>>> import numpy as np
>>> np.set_printoptions(precision=1, suppress=True, linewidth=100)
>>> def tidy(a):
...     return np.round(a, 1) + 0
... 
>>> A = np.load("run9.npy")
>>> A
array([[ 78.9,  64.9,  29.5,  73. ,  56.2,  65.8,   4.5,  29.4,  25. ],
       [ 57.8,  69.8,  38.4,  70.6,   7.1,  21.9,  35. ,  37.6,  10.2],
       [111.9, 111.7,  56.7, 119.3,  49.6,  70.7,  35.2,  55.8,  27.6],
       [ 94.2,  97.5,  50.1, 103.1,  35. ,  54. ,  34.7,  50.4,  21.8],
       [104.6, 103.6,  50.5, 109.6,  48.8,  68.1,  29.9,  50.5,  27.2],
       [ 80.8,  95.5,  51.6,  97.3,  13.8,  33.9,  45.2,  50.9,  15.5],
       [  8.4,   7. ,   2.9,   7.8,   7. ,   7.9,  -0.3,   3. ,   2.6],
       [115.9, 108. ,  52. , 117.5,  63. ,  81.6,  25.2,  52. ,  31.7],
       [ 65.7,  61.8,  29.6,  67.1,  34.5,  45.8,  15.3,  29.7,  18.6],
       [ 88. ,  72.2,  32.3,  80.9,  62.9,  73.9,   5. ,  31.6,  28.3]])
>>> r0 = np.array([0, 0])
>>> tidy(np.cross(A[2, :3], A[8, :3]))
array([-197.7,  413. , -423.3])
>>> np.linalg.matrix_rank(A, rtol=0.1)
np.int64(2)
>>> feats = np.loadtxt("case9.csv", delimiter=",")
>>> feats
array([[-14.3,   2.2,   8.8,  -3.4],
       [  1.8,  -1.5,  -0.7,   1.9],
       [ 16.1,  -5.3,  -2.6,  -1.2],
       [ -4.2,   2.1,   2.6,  -1.8],
       [ -5.7,  -9.8,   5.5,  -2.7],
       [ -9.1,   4.8,   1.9,   4. ],
       [  9.2,  -2.6,  -2.3,  -0.8],
       [ -0.3,   0.6,   0.4,  -3.2],
       [ -4.4,   3.6,  -0.6,   2.5],
       [  4.1,  -3.7,  -1.8,  -0.9],
       [  4.7,  -1.4,  -1.9,   2. ],
       [  6.9,  -6.8,  -3.9,  -1. ],
       [-19.1,  15.1,   3.3,   2.5],
       [ -2.1,  -6.5,   2.1,   5.9],
       [ -3.2,   4.8,  -0.4,   0.7],
       [  8.9,   1.4,  -5.7,   2.6],
       [ 10.5,  -8. ,  -1.8,  -0.8],
       [ -9.4,   5. ,   3.1,   4.3],
       [  8.9,  -0.1,  -3.9,  -0.3],
       [-16.3,  18.1,  -0.3,   5.8],
       [ 10.3,   0. ,   1.1,  -2.5],
       [  7.8,  -5.5,  -0.4,  -1.4],
       [  2.8,   6.6,  -3.9,   2.3],
       [ -9.5,  -2. ,   6.1,  -1.4],
       [ -5.8,   3.4,   2.1,   0.3],
       [  4.4,  -0.1,   0. ,  -4.6],
       [-10.2,   1.4,   4.4,   1.8],
       [ -0.7,   1.4,  -0.8,  -0.6],
       [ 13.2,  -1.9,  -3. ,  -1.5]])
>>> r0 = np.array([-1, -2])
>>> np.convolve(feats[12], r0)
array([ 19.1,  23.1, -33.5,  -9.1,  -5. ])
>>> tidy(np.cross(feats[12, :3], feats[3, :3]))
array([32.3, 35.8, 23.3])
>>> Xs = (feats - feats.mean(axis=0)) / feats.std(axis=0)
>>> np.argwhere(np.abs(Xs) > 2)
array([[ 0,  2],
       [12,  0],
       [12,  1],
       [13,  3],
       [19,  1],
       [19,  3]])
>>> tidy(Xs.std(axis=0))
array([1., 1., 1., 1.])
>>> b = np.linalg.lstsq(np.delete(Xs, 0, axis=1), Xs[:, 0])[0]
>>> np.abs(b).argmax()
np.int64(1)
>>> rng = np.random.default_rng(24)
>>> idx = rng.integers(0, 2, 6)
>>> mat = (idx[:, None] == idx) * -3 + np.eye(6)
>>> mat
array([[-2., -3.,  0., -3.,  0.,  0.],
       [-3., -2.,  0., -3.,  0.,  0.],
       [ 0.,  0., -2.,  0., -3., -3.],
       [-3., -3.,  0., -2.,  0.,  0.],
       [ 0.,  0., -3.,  0., -2., -3.],
       [ 0.,  0., -3.,  0., -3., -2.]])
>>> B = mat[0, 0] * mat[1:] - np.outer(mat[1:, 0], mat[0])
>>> B
array([[ 0., -5.,  0., -3.,  0.,  0.],
       [ 0.,  0.,  4.,  0.,  6.,  6.],
       [ 0., -3.,  0., -5.,  0.,  0.],
       [ 0.,  0.,  6.,  0.,  4.,  6.],
       [ 0.,  0.,  6.,  0.,  6.,  4.]])
>>> np.flatnonzero(~B.round(6).any(axis=1))
array([], dtype=int64)
>>> mat[:, 0] / mat[0, 0]
array([ 1. ,  1.5, -0. ,  1.5, -0. , -0. ])
>>> np.linalg.matrix_rank(B), np.linalg.matrix_rank(mat)
(np.int64(5), np.int64(6))
>>> (mat != 0).astype(int)
array([[1, 1, 0, 1, 0, 0],
       [1, 1, 0, 1, 0, 0],
       [0, 0, 1, 0, 1, 1],
       [1, 1, 0, 1, 0, 0],
       [0, 0, 1, 0, 1, 1],
       [0, 0, 1, 0, 1, 1]])
>>> np.allclose(mat @ mat.T, mat.T @ mat)
True
>>> mat.inv()
Traceback (most recent call last):
  File "<python-input-29>", line 1, in <module>
    mat.inv()
    ^^^^^^^
AttributeError: 'numpy.ndarray' object has no attribute 'inv'
>>> np.trace(mat)
np.float64(-12.0)
>>> tidy(np.abs(np.linalg.eigvals(mat)).max())
np.float64(8.0)
>>> mat @ mat
array([[22., 21.,  0., 21.,  0.,  0.],
       [21., 22.,  0., 21.,  0.,  0.],
       [ 0.,  0., 22.,  0., 21., 21.],
       [21., 21.,  0., 22.,  0.,  0.],
       [ 0.,  0., 21.,  0., 22., 21.],
       [ 0.,  0., 21.,  0., 21., 22.]])
>>> tidy(np.sort(np.abs(np.linalg.eigvals(mat))))
array([1., 1., 1., 1., 8., 8.])
>>> tidy(np.linalg.matrix_power(mat, 3))
array([[-170., -171.,    0., -171.,    0.,    0.],
       [-171., -170.,    0., -171.,    0.,    0.],
       [   0.,    0., -170.,    0., -171., -171.],
       [-171., -171.,    0., -170.,    0.,    0.],
       [   0.,    0., -171.,    0., -170., -171.],
       [   0.,    0., -171.,    0., -171., -170.]])
>>> evals, V = np.linalg.eigvalsh(mat)
Traceback (most recent call last):
  File "<python-input-35>", line 1, in <module>
    evals, V = np.linalg.eigvalsh(mat)
    ^^^^^^^^
ValueError: too many values to unpack (expected 2)
>>> evals, V = np.linalg.eigh(mat)
>>> (evals > 1e-8).sum(), (evals < -1e-8).sum()
(np.int64(4), np.int64(2))
>>> tidy(np.linalg.eigvalsh(mat @ mat))
array([ 1.,  1.,  1.,  1., 64., 64.])
>>> tidy(np.linalg.eigvalsh(mat + -3 * np.eye(6)))
array([-11., -11.,  -2.,  -2.,  -2.,  -2.])
>>> tidy(np.linalg.svd(mat, compute_uv=False))
array([8., 8., 1., 1., 1., 1.])
>>> tidy(V @ np.diag(evals) @ V.T)
array([[-2., -3.,  0., -3.,  0.,  0.],
       [-3., -2.,  0., -3.,  0.,  0.],
       [ 0.,  0., -2.,  0., -3., -3.],
       [-3., -3.,  0., -2.,  0.,  0.],
       [ 0.,  0., -3.,  0., -2., -3.],
       [ 0.,  0., -3.,  0., -3., -2.]])
>>> x = np.array([0, 2, 0, 0, 1, 1])
>>> a = np.maximum(mat @ x, 0)
>>> mat.T @ a
array([0., 0., 0., 0., 0., 0.])
>>> np.maximum(mat @ (3 * x), 0)
array([0., 0., 0., 0., 0., 0.])
>>> tidy(np.tanh(mat @ x))
array([-1., -1., -1., -1., -1., -1.])
>>> np.flatnonzero(a > 1e-9)
array([], dtype=int64)
>>> M = np.minimum.outer(np.arange(1, 13), np.arange(1, 13)) * 2
>>> M
array([[ 2,  2,  2,  2,  2,  2,  2,  2,  2,  2,  2,  2],
       [ 2,  4,  4,  4,  4,  4,  4,  4,  4,  4,  4,  4],
       [ 2,  4,  6,  6,  6,  6,  6,  6,  6,  6,  6,  6],
       [ 2,  4,  6,  8,  8,  8,  8,  8,  8,  8,  8,  8],
       [ 2,  4,  6,  8, 10, 10, 10, 10, 10, 10, 10, 10],
       [ 2,  4,  6,  8, 10, 12, 12, 12, 12, 12, 12, 12],
       [ 2,  4,  6,  8, 10, 12, 14, 14, 14, 14, 14, 14],
       [ 2,  4,  6,  8, 10, 12, 14, 16, 16, 16, 16, 16],
       [ 2,  4,  6,  8, 10, 12, 14, 16, 18, 18, 18, 18],
       [ 2,  4,  6,  8, 10, 12, 14, 16, 18, 20, 20, 20],
       [ 2,  4,  6,  8, 10, 12, 14, 16, 18, 20, 22, 22],
       [ 2,  4,  6,  8, 10, 12, 14, 16, 18, 20, 22, 24]])
>>> dist = np.linalg.norm(feats[:, None] - feats[None], axis=-1)
>>> np.unravel_index(dist.round(6).argmax(), dist.shape)
(np.int64(2), np.int64(12))
>>> tidy(dist[:5, :5])
array([[ 0. , 19.8, 33.4, 12. , 15.1],
       [19.8,  0. , 15.2,  8.6, 13.6],
       [33.4, 15.2,  0. , 22.2, 23.7],
       [12. ,  8.6, 22.2,  0. , 12.4],
       [15.1, 13.6, 23.7, 12.4,  0. ]])
>>> dist.mean(axis=1).argmax()
np.int64(19)
>>> (dist + 1e9 * np.eye(29)).round(6).argmin(axis=1)
array([23, 10, 28, 24, 23, 17, 18, 27, 14, 10,  1, 21, 19,  1,  8, 18, 21,  5,  6, 12,  6,  6, 14,
       26,  3,  7, 17,  7,  6])
>>> dist[17].round(6).argsort(kind="stable")[:4]
array([17,  5, 26, 24])
>>> x = np.array([2, -2, -2, -1, -3, 0, 0, 1, 0, -2, -2, 3])
>>> (M * x).sum(axis=1)
array([-12, -28, -40, -48, -54, -54, -54, -54, -56, -58, -56, -50])
>>> M @ x
array([-12, -28, -40, -48, -54, -54, -54, -54, -56, -58, -56, -50])
>>> M @ np.eye(12)[2]
array([2., 4., 6., 6., 6., 6., 6., 6., 6., 6., 6., 6.])
>>> M @ np.ones(12)
array([ 24.,  46.,  66.,  84., 100., 114., 126., 136., 144., 150., 154., 156.])
>>> M * x
array([[  4,  -4,  -4,  -2,  -6,   0,   0,   2,   0,  -4,  -4,   6],
       [  4,  -8,  -8,  -4, -12,   0,   0,   4,   0,  -8,  -8,  12],
       [  4,  -8, -12,  -6, -18,   0,   0,   6,   0, -12, -12,  18],
       [  4,  -8, -12,  -8, -24,   0,   0,   8,   0, -16, -16,  24],
       [  4,  -8, -12,  -8, -30,   0,   0,  10,   0, -20, -20,  30],
       [  4,  -8, -12,  -8, -30,   0,   0,  12,   0, -24, -24,  36],
       [  4,  -8, -12,  -8, -30,   0,   0,  14,   0, -28, -28,  42],
       [  4,  -8, -12,  -8, -30,   0,   0,  16,   0, -32, -32,  48],
       [  4,  -8, -12,  -8, -30,   0,   0,  16,   0, -36, -36,  54],
       [  4,  -8, -12,  -8, -30,   0,   0,  16,   0, -40, -40,  60],
       [  4,  -8, -12,  -8, -30,   0,   0,  16,   0, -40, -44,  66],
       [  4,  -8, -12,  -8, -30,   0,   0,  16,   0, -40, -44,  72]])
>>> (M @ x).argmax()
np.int64(0)
>>> np.sign((M @ x).round(6))
array([-1, -1, -1, -1, -1, -1, -1, -1, -1, -1, -1, -1])
